% ipython --no-banner

In [1]: import numpy as np

In [2]: np.set_printoptions(precision=2, suppress=True, linewidth=120, sign=" ")

In [3]: rd = lambda a: np.round(a, 2) + 0

In [4]: mat = np.array([[0, 0, 0, 1, 0, 0],
   ...:     [0, 0, 0, 1, 1, 1],
   ...:     [0, 0, 0, 0, 0, 1],
   ...:     [1, 1, 0, 0, 1, 0],
   ...:     [0, 1, 0, 1, 0, 0],
   ...:     [0, 1, 1, 0, 0, 0]])

In [5]: A2 = np.array([[-7, 5, 0],
   ...:     [-8, -8, 3],
   ...:     [-6, -8, 5],
   ...:     [7, 1, -1],
   ...:     [-2, 0, 2],
   ...:     [1, -7, 2]])

In [6]: np.einsum("ik,kj->ji", mat, A2)
Out[6]: 
array([[  7,   6,   1, -17,  -1, -14],
       [  1,  -6,  -7,  -3,  -7, -16],
       [ -1,   3,   2,   5,   2,   8]])

In [7]: np.vstack([mat, A2.T]).shape
Out[7]: (9, 6)

In [8]: mat @ mat
Out[8]: 
array([[ 1,  1,  0,  0,  1,  0],
       [ 1,  3,  1,  1,  1,  0],
       [ 0,  1,  1,  0,  0,  0],
       [ 0,  1,  0,  3,  1,  1],
       [ 1,  1,  0,  1,  2,  1],
       [ 0,  0,  0,  1,  1,  2]])

In [9]: np.allclose(mat @ mat.T, mat.T @ mat)
Out[9]: True

In [10]: np.linalg.matrix_power(mat, 3)
Out[10]: 
array([[ 0,  1,  0,  3,  1,  1],
       [ 1,  2,  0,  5,  4,  4],
       [ 0,  0,  0,  1,  1,  2],
       [ 3,  5,  1,  2,  4,  1],
       [ 1,  4,  1,  4,  2,  1],
       [ 1,  4,  2,  1,  1,  0]])

In [11]: rd(np.sort(np.abs(np.linalg.eigvals(mat))))
Out[11]: array([ 0.27,  0.59,  1.1 ,  1.37,  1.74,  2.33])

In [12]: rd(np.abs(np.linalg.eigvals(mat)).max())
Out[12]: np.float64(2.33)

In [13]: rd(np.linalg.det(mat))
Out[13]: np.float64(-1.0)

In [14]: (mat + mat.T) / 2
Out[14]: 
array([[ 0.,  0.,  0.,  1.,  0.,  0.],
       [ 0.,  0.,  0.,  1.,  1.,  1.],
       [ 0.,  0.,  0.,  0.,  0.,  1.],
       [ 1.,  1.,  0.,  0.,  1.,  0.],
       [ 0.,  1.,  0.,  1.,  0.,  0.],
       [ 0.,  1.,  1.,  0.,  0.,  0.]])

In [15]: np.trace(mat)
Out[15]: np.int64(0)

In [16]: np.allclose(mat, mat.T)
Out[16]: True

In [17]: [round(float(np.linalg.det(mat[:i, :i])), 2) + 0 for i in range(1, 7)]
Out[17]: [0.0, 0.0, 0.0, 0.0, 0.0, -1.0]

In [18]: Q, R = np.linalg.qr(mat)

In [19]: rd(Q)
Out[19]: 
array([[ 0.  ,  0.  ,  0.  ,  0.71, -0.71,  0.  ],
       [ 0.  ,  0.  ,  0.  ,  0.71,  0.71,  0.  ],
       [ 0.  ,  0.  ,  0.  ,  0.  ,  0.  , -1.  ],
       [-1.  ,  0.  ,  0.  ,  0.  ,  0.  ,  0.  ],
       [ 0.  , -0.71,  0.71,  0.  ,  0.  ,  0.  ],
       [ 0.  , -0.71, -0.71,  0.  ,  0.  ,  0.  ]])

In [20]: np.trace(Q @ Q.T)
Out[20]: np.float64(6.0)

In [21]: rd(Q.T @ Q)
Out[21]: 
array([[ 1.,  0.,  0.,  0.,  0.,  0.],
       [ 0.,  1.,  0.,  0.,  0.,  0.],
       [ 0.,  0.,  1.,  0.,  0.,  0.],
       [ 0.,  0.,  0.,  1.,  0.,  0.],
       [ 0.,  0.,  0.,  0.,  1.,  0.],
       [ 0.,  0.,  0.,  0.,  0.,  1.]])

In [22]: np.allclose(R.T @ R, mat.T @ mat)
Out[22]: True

In [23]: ev, V = np.linalg.eigh(mat)

In [24]: x0 = np.array([-2, 0, -1, 0, -1, 1])

In [25]: (np.sign(V[:, -1].round(6)) == np.sign(V[0, -1].round(6))).astype(int)
Out[25]: array([ 1,  1,  1,  1,  1,  1])

In [26]: x0 @ mat @ x0
Out[26]: np.int64(-2)

In [27]: rd(np.linalg.eigvalsh(mat[1:, 1:]))
Out[27]: array([-1.68, -1.  , -0.54,  1.  ,  2.21])

In [28]: np.abs(mat).sum(axis=1).max(), rd(np.abs(ev).max())
Out[28]: (np.int64(3), np.float64(2.33))

In [29]: F = np.array([[1.3, -0.9, -0.5, -0.6, 0.2],
    ...:     [-0.4, 2.0, 2.7, -1.5, 0.0],
    ...:     [0.1, -0.8, -0.2, 0.9, -0.1],
    ...:     [-0.4, -0.4, -1.8, -1.1, -0.1],
    ...:     [1.2, -0.5, 0.0, 0.5, 0.1],
    ...:     [-0.9, 0.3, 0.8, 2.1, -1.8],
    ...:     [-0.9, -1.5, -1.2, 1.0, 0.4],
    ...:     [-1.3, 0.1, -1.0, -0.5, -0.4]])

In [30]: F
Out[30]: 
array([[ 1.3, -0.9, -0.5, -0.6,  0.2],
       [-0.4,  2. ,  2.7, -1.5,  0. ],
       [ 0.1, -0.8, -0.2,  0.9, -0.1],
       [-0.4, -0.4, -1.8, -1.1, -0.1],
       [ 1.2, -0.5,  0. ,  0.5,  0.1],
       [-0.9,  0.3,  0.8,  2.1, -1.8],
       [-0.9, -1.5, -1.2,  1. ,  0.4],
       [-1.3,  0.1, -1. , -0.5, -0.4]])

In [31]: A2 = np.c_[F[:, :4] @ np.array([[3, 2, 2, 0], [2, 3, 0, 3], [3, 1, 2, 1], [2, 3, 3, 1]]), np.array([3, 0, -3, -2, -3, 3, -3, 3])]

In [32]: rd(A2)
Out[32]: 
array([[-0.6, -2.4, -0.2, -3.8,  3. ],
       [ 7.9,  3.4,  0.1,  7.2,  0. ],
       [-0.1,  0.3,  2.5, -1.7, -3. ],
       [-9.6, -7.1, -7.7, -4.1, -2. ],
       [ 3.6,  2.4,  3.9, -1. , -3. ],
       [ 4.5,  6.2,  6.1,  3.8,  3. ],
       [-7.3, -4.5, -1.2, -4.7, -3. ],
       [-7.7, -4.8, -6.1, -1.2,  3. ]])

In [33]: np.linalg.matrix_rank(np.c_[F, A2])
Out[33]: np.int64(6)

In [34]: P = F @ np.linalg.solve(F.T @ F, F.T)

In [35]: rd(np.linalg.eigvalsh(P))
Out[35]: array([ 0.,  0.,  0.,  1.,  1.,  1.,  1.,  1.])

In [36]: rd(P @ F[:, 4])
Out[36]: array([ 0.2,  0. , -0.1, -0.1,  0.1, -1.8,  0.4, -0.4])

In [37]: rd(np.diag(P))
Out[37]: array([ 0.83,  0.91,  0.22,  0.57,  0.27,  0.95,  0.83,  0.42])

In [38]: x0 = np.array([2, 1, 2, 3, 2])

In [39]: y = F @ x0

In [40]: rd(np.linalg.lstsq(F, y)[0])
Out[40]: array([ 2.,  1.,  2.,  3.,  2.])

In [41]: rd(np.linalg.pinv(F) @ F)
Out[41]: 
array([[ 1.,  0.,  0.,  0.,  0.],
       [ 0.,  1.,  0.,  0.,  0.],
       [ 0.,  0.,  1.,  0.,  0.],
       [ 0.,  0.,  0.,  1.,  0.],
       [ 0.,  0.,  0.,  0.,  1.]])

In [42]: rd(np.linalg.solve(F.T @ F, F.T @ y))
Out[42]: array([ 2.,  1.,  2.,  3.,  2.])

In [43]: rng = np.random.default_rng(54)

In [44]: y = y + 0.1 * rng.normal(size=8)

In [45]: rd(y)
Out[45]: array([-0.8 ,  2.08,  1.62, -8.13,  3.55,  2.93, -1.96, -6.79])

In [46]: beta, *_ = np.linalg.lstsq(F, y)

In [47]: rd(np.linalg.norm(y - F @ beta))
Out[47]: np.float64(0.2)

In [48]: rd(F.T @ (y - F @ beta))
Out[48]: array([ 0.,  0.,  0.,  0.,  0.])

In [49]: beta.round()
Out[49]: array([ 2.,  1.,  2.,  3.,  2.])

In [50]: [round(float(np.linalg.norm(np.linalg.solve(F.T @ F + lam * np.eye(5), F.T @ y))), 2) for lam in (0, 1, 10, 100)]
Out[50]: [4.64, 3.61, 1.84, 0.35]

In [51]: arr = np.load("arr.npy")

In [52]: arr
Out[52]: 
array([[ 12,  16,  20,   8,   8,  12,   4,  20],
       [ 12,  15,  12,   6,  12,  18,   3,  15],
       [ 23,  23,  25,  16,  18,  21,   4,  32],
       [ 20,  22,  20,  12,  18,  24,   4,  26]])

In [53]: rank = np.linalg.matrix_rank(arr)

In [54]: rank
Out[54]: np.int64(3)

In [55]: N = np.linalg.svd(arr)[2][rank:].T

In [56]: np.linalg.matrix_rank(arr.T @ arr), np.linalg.matrix_rank(arr @ arr.T)
Out[56]: (np.int64(3), np.int64(3))

In [57]: [int(np.linalg.matrix_rank(arr[:, :j + 1])) for j in range(8)]
Out[57]: [1, 2, 3, 3, 3, 3, 3, 3]

In [58]: np.allclose(arr @ N, 0)
Out[58]: True

In [59]: N.shape
Out[59]: (8, 5)

In [60]: [int(np.linalg.matrix_rank(np.delete(arr, i, axis=0))) for i in range(4)]
Out[60]: [3, 3, 3, 3]

In [61]: def softmax(z):
    ...:     e = np.exp(z - z.max(axis=-1, keepdims=True))
    ...:     return e / e.sum(axis=-1, keepdims=True)
    ...: 

In [62]: rd(softmax(arr[0]))
Out[62]: array([ 0.  ,  0.01,  0.5 ,  0.  ,  0.  ,  0.  ,  0.  ,  0.5 ])

In [63]: rd(softmax(arr[0] + 4))
Out[63]: array([ 0.  ,  0.01,  0.5 ,  0.  ,  0.  ,  0.  ,  0.  ,  0.5 ])

In [64]: rd(softmax(10 * arr[0]))
Out[64]: array([ 0. ,  0. ,  0.5,  0. ,  0. ,  0. ,  0. ,  0.5])

In [65]: att = arr @ arr.T / np.sqrt(8)

In [66]: softmax(att).round(6).argmax(axis=1)
Out[66]: array([ 2,  2,  2,  2])

In [67]: rd(softmax(att + np.triu(np.full(att.shape, -np.inf), 1)))
Out[67]: 
array([[ 1.,  0.,  0.,  0.],
       [ 1.,  0.,  0.,  0.],
       [ 0.,  0.,  1.,  0.],
       [ 0.,  0.,  1.,  0.]])

In [68]: softmax(att)[0] @ arr
Out[68]: array([ 23.,  23.,  25.,  16.,  18.,  21.,   4.,  32.])

In [69]: rd(arr @ np.linalg.pinv(arr) @ arr)
Out[69]: 
array([[ 12.,  16.,  20.,   8.,   8.,  12.,   4.,  20.],
       [ 12.,  15.,  12.,   6.,  12.,  18.,   3.,  15.],
       [ 23.,  23.,  25.,  16.,  18.,  21.,   4.,  32.],
       [ 20.,  22.,  20.,  12.,  18.,  24.,   4.,  26.]])

In [70]: np.linalg.lstsq(arr[:-1].T, arr[-1])[2]
Out[70]: np.int32(3)

In [71]: np.unique(arr.round(6), axis=0).shape
Out[71]: (4, 8)

In [72]: A2 = np.array([[6, -7, -4], [1, -1, 3]])

In [73]: W0 = A2.T @ A2

In [74]: W0
Out[74]: 
array([[ 37, -43, -21],
       [-43,  50,  25],
       [-21,  25,  25]])

In [75]: idx = rng.permutation(3)

In [76]: idx
Out[76]: array([ 1,  2,  0])

In [77]: A2 = W0[idx][:, idx]

In [78]: np.allclose(A2, W0)
Out[78]: False

In [79]: m1 = np.load("case9.npy")

In [80]: m1
Out[80]: 
array([[ 0., -1., -1., -1., -1.,  0., -1., -1.],
       [-1.,  0., -1., -1., -1.,  0., -1., -1.],
       [-1., -1.,  0., -1., -1.,  0., -1., -1.],
       [-1., -1., -1.,  0., -1.,  0., -1., -1.],
       [-1., -1., -1., -1.,  0.,  0., -1., -1.],
       [ 0.,  0.,  0.,  0.,  0.,  0.,  0.,  0.],
       [-1., -1., -1., -1., -1.,  0.,  0., -1.],
       [-1., -1., -1., -1., -1.,  0., -1.,  0.]])

In [81]: ev, V = np.linalg.eigh(m1)

In [82]: rd(V.T @ V)
Out[82]: 
array([[ 1.,  0.,  0.,  0.,  0.,  0.,  0.,  0.],
       [ 0.,  1.,  0.,  0.,  0.,  0.,  0.,  0.],
       [ 0.,  0.,  1.,  0.,  0.,  0.,  0.,  0.],
       [ 0.,  0.,  0.,  1.,  0.,  0.,  0.,  0.],
       [ 0.,  0.,  0.,  0.,  1.,  0.,  0.,  0.],
       [ 0.,  0.,  0.,  0.,  0.,  1.,  0.,  0.],
       [ 0.,  0.,  0.,  0.,  0.,  0.,  1.,  0.],
       [ 0.,  0.,  0.,  0.,  0.,  0.,  0.,  1.]])

In [83]: rd(np.linalg.svd(m1, compute_uv=False))
Out[83]: array([ 6.,  1.,  1.,  1.,  1.,  1.,  1.,  0.])

In [84]: rd(ev.sum()), np.trace(m1)
Out[84]: (np.float64(0.0), np.float64(0.0))

In [85]: rd(V @ np.diag(ev) @ V.T)
Out[85]: 
array([[ 0., -1., -1., -1., -1.,  0., -1., -1.],
       [-1.,  0., -1., -1., -1.,  0., -1., -1.],
       [-1., -1.,  0., -1., -1.,  0., -1., -1.],
       [-1., -1., -1.,  0., -1.,  0., -1., -1.],
       [-1., -1., -1., -1.,  0.,  0., -1., -1.],
       [ 0.,  0.,  0.,  0.,  0.,  0.,  0.,  0.],
       [-1., -1., -1., -1., -1.,  0.,  0., -1.],
       [-1., -1., -1., -1., -1.,  0., -1.,  0.]])

In [86]: rd(V.T @ m1 @ V)
Out[86]: 
array([[-6.,  0.,  0.,  0.,  0.,  0.,  0.,  0.],
       [ 0.,  0.,  0.,  0.,  0.,  0.,  0.,  0.],
       [ 0.,  0.,  1.,  0.,  0.,  0.,  0.,  0.],
       [ 0.,  0.,  0.,  1.,  0.,  0.,  0.,  0.],
       [ 0.,  0.,  0.,  0.,  1.,  0.,  0.,  0.],
       [ 0.,  0.,  0.,  0.,  0.,  1.,  0.,  0.],
       [ 0.,  0.,  0.,  0.,  0.,  0.,  1.,  0.],
       [ 0.,  0.,  0.,  0.,  0.,  0.,  0.,  1.]])

In [87]: np.unique(ev.round(6) + 0, return_counts=True)[1]
Out[87]: array([ 1,  1,  6])

In [88]: rd(np.linalg.eigvalsh(m1 @ m1))
Out[88]: array([  0.,   1.,   1.,   1.,   1.,   1.,   1.,  36.])

In [89]: W = np.array([[-1, -1, -1, 1],
    ...:     [1, -1, -2, 1],
    ...:     [-2, -1, 2, 2],
    ...:     [0, 0, 1, -1],
    ...:     [-2, -2, 1, 1],
    ...:     [-2, 1, -1, 0],
    ...:     [2, -1, 1, 2],
    ...:     [2, -2, 0, -1]])

In [90]: beta = np.array([0, -2, -3, 1])

In [91]: H = np.maximum(m1 @ W + beta, 0)

In [92]: rd((H > 0).mean(axis=0))
Out[92]: array([ 0.38,  0.88,  0.  ,  0.12])

In [93]: (H > 0).astype(int)
Out[93]: 
array([[ 0,  1,  0,  0],
       [ 1,  1,  0,  0],
       [ 0,  1,  0,  0],
       [ 0,  1,  0,  0],
       [ 0,  1,  0,  0],
       [ 0,  0,  0,  1],
       [ 1,  1,  0,  0],
       [ 1,  1,  0,  0]])

In [94]: W2 = np.array([[-3, -2], [3, -2], [1, -1], [-3, 3]])

In [95]: W @ W2
Out[95]: 
array([[ -4,   8],
       [-11,   5],
       [ -1,  10],
       [  4,  -4],
       [ -2,  10],
       [  8,   3],
       [-14,   3],
       [ -9,  -3]])
